% ipython --no-banner

In [1]: import numpy as np

In [2]: import numpy.linalg as la

In [3]: np.set_printoptions(precision=2, suppress=True, linewidth=100, sign=" ")

In [4]: rnd = lambda a: np.round(a, 2) + 0

In [5]: arr = np.loadtxt("data.csv", delimiter=",")

In [6]: arr
Out[6]: 
array([[-0.65,  0.4 , -0.4 ],
       [-0.97,  0.81, -0.81],
       [ 0.22, -0.12,  0.12],
       [-0.76,  0.49, -0.49],
       [ 0.87, -0.62,  0.62],
       [-0.8 ,  0.54, -0.54],
       [-0.41,  0.24, -0.24],
       [ 0.71, -0.45,  0.45],
       [ 0.91, -0.69,  0.69],
       [-0.8 ,  0.54, -0.54],
       [ 0.11, -0.06,  0.06],
       [ 0.58, -0.35,  0.35],
       [ 0.  ,  0.  ,  0.  ]])

In [7]: Xc = arr - arr.mean(axis=0)

In [8]: left, sig, VT = la.svd(Xc, full_matrices=False)

In [9]: rnd(VT[0] * np.sign(VT[0, np.abs(VT[0]).argmax()]))
Out[9]: array([ 0.71, -0.5 ,  0.5 ])

In [10]: (np.sign(left[:, 0]) == np.sign(left[0, 0])).astype(int)
Out[10]: array([ 1,  1,  0,  1,  0,  1,  1,  0,  0,  1,  0,  0,  0])

In [11]: np.abs(VT[0]).argmax()
Out[11]: np.int64(0)

In [12]: la.matrix_rank(Xc)
Out[12]: np.int64(2)

In [13]: rnd(np.trace(la.pinv(arr) @ arr))
Out[13]: np.float64(2.0)

In [14]: rnd(arr @ la.pinv(arr) @ arr)
Out[14]: 
array([[-0.65,  0.4 , -0.4 ],
       [-0.97,  0.81, -0.81],
       [ 0.22, -0.12,  0.12],
       [-0.76,  0.49, -0.49],
       [ 0.87, -0.62,  0.62],
       [-0.8 ,  0.54, -0.54],
       [-0.41,  0.24, -0.24],
       [ 0.71, -0.45,  0.45],
       [ 0.91, -0.69,  0.69],
       [-0.8 ,  0.54, -0.54],
       [ 0.11, -0.06,  0.06],
       [ 0.58, -0.35,  0.35],
       [ 0.  ,  0.  ,  0.  ]])

In [15]: np.abs(np.diag(la.qr(arr)[1])) > 1e-9
Out[15]: array([ True,  True, False])

In [16]: Xc = arr - arr.mean(axis=0)

In [17]: V = la.svd(Xc)[2][:2]

In [18]: out = Xc - Xc @ V.T @ V

In [19]: rnd(np.diag(V.T @ V))
Out[19]: array([ 1. ,  0.5,  0.5])

In [20]: rnd((Xc @ V.T).std(axis=0))
Out[20]: array([ 0.94,  0.05])

In [21]: rnd(np.cov(Xc @ V.T, rowvar=False))
Out[21]: 
array([[ 0.96,  0.  ],
       [ 0.  ,  0.  ]])

In [22]: rnd(la.norm(out) / la.norm(Xc))
Out[22]: np.float64(0.0)

In [23]: dist = la.norm(arr[:, None] - arr[None], axis=-1)

In [24]: rnd(la.norm(arr - arr.mean(axis=0), axis=1))
Out[24]: array([ 0.75,  1.39,  0.39,  0.92,  1.35,  1.  ,  0.42,  1.06,  1.44,  1.  ,  0.25,  0.87,  0.11])

In [25]: rnd(la.norm(arr, axis=1))
Out[25]: array([ 0.86,  1.5 ,  0.28,  1.03,  1.24,  1.11,  0.53,  0.95,  1.33,  1.11,  0.14,  0.76,  0.  ])

In [26]: (dist + 1e9 * np.eye(13)).round(6).argmin(axis=1)
Out[26]: array([  3,   5,  10,   5,   8,   9,   0,  11,   4,   5,   2,   7,  10])

In [27]: dist.mean(axis=1).argmax()
Out[27]: np.int64(8)

In [28]: np.unravel_index(dist.round(6).argmax(), dist.shape)
Out[28]: (np.int64(1), np.int64(8))

In [29]: rnd(dist[0])
Out[29]: array([ 0.  ,  0.66,  1.14,  0.17,  2.1 ,  0.25,  0.33,  1.82,  2.19,  0.25,  1.  ,  1.62,  0.86])

In [30]: dist.shape
Out[30]: (13, 13)

In [31]: rank = la.matrix_rank(arr)

In [32]: rank
Out[32]: np.int64(2)

In [33]: ns = la.svd(arr)[2][rank:].T

In [34]: la.matrix_rank(arr.T @ arr), la.matrix_rank(arr @ arr.T)
Out[34]: (np.int64(2), np.int64(2))

In [35]: [int(la.matrix_rank(np.delete(arr, i, axis=0))) for i in range(13)]
Out[35]: [2, 2, 2, 2, 2, 2, 2, 2, 2, 2, 2, 2, 2]

In [36]: rnd(arr @ ns)
Out[36]: 
array([[ 0.],
       [ 0.],
       [ 0.],
       [ 0.],
       [ 0.],
       [ 0.],
       [ 0.],
       [ 0.],
       [ 0.],
       [ 0.],
       [ 0.],
       [ 0.],
       [ 0.]])

In [37]: [int(la.matrix_rank(arr[:, :j + 1])) for j in range(3)]
Out[37]: [1, 2, 2]

In [38]: rnd(ns @ ns.T)
Out[38]: 
array([[ 0. ,  0. ,  0. ],
       [ 0. ,  0.5,  0.5],
       [ 0. ,  0.5,  0.5]])

In [39]: ns.shape
Out[39]: (3, 1)
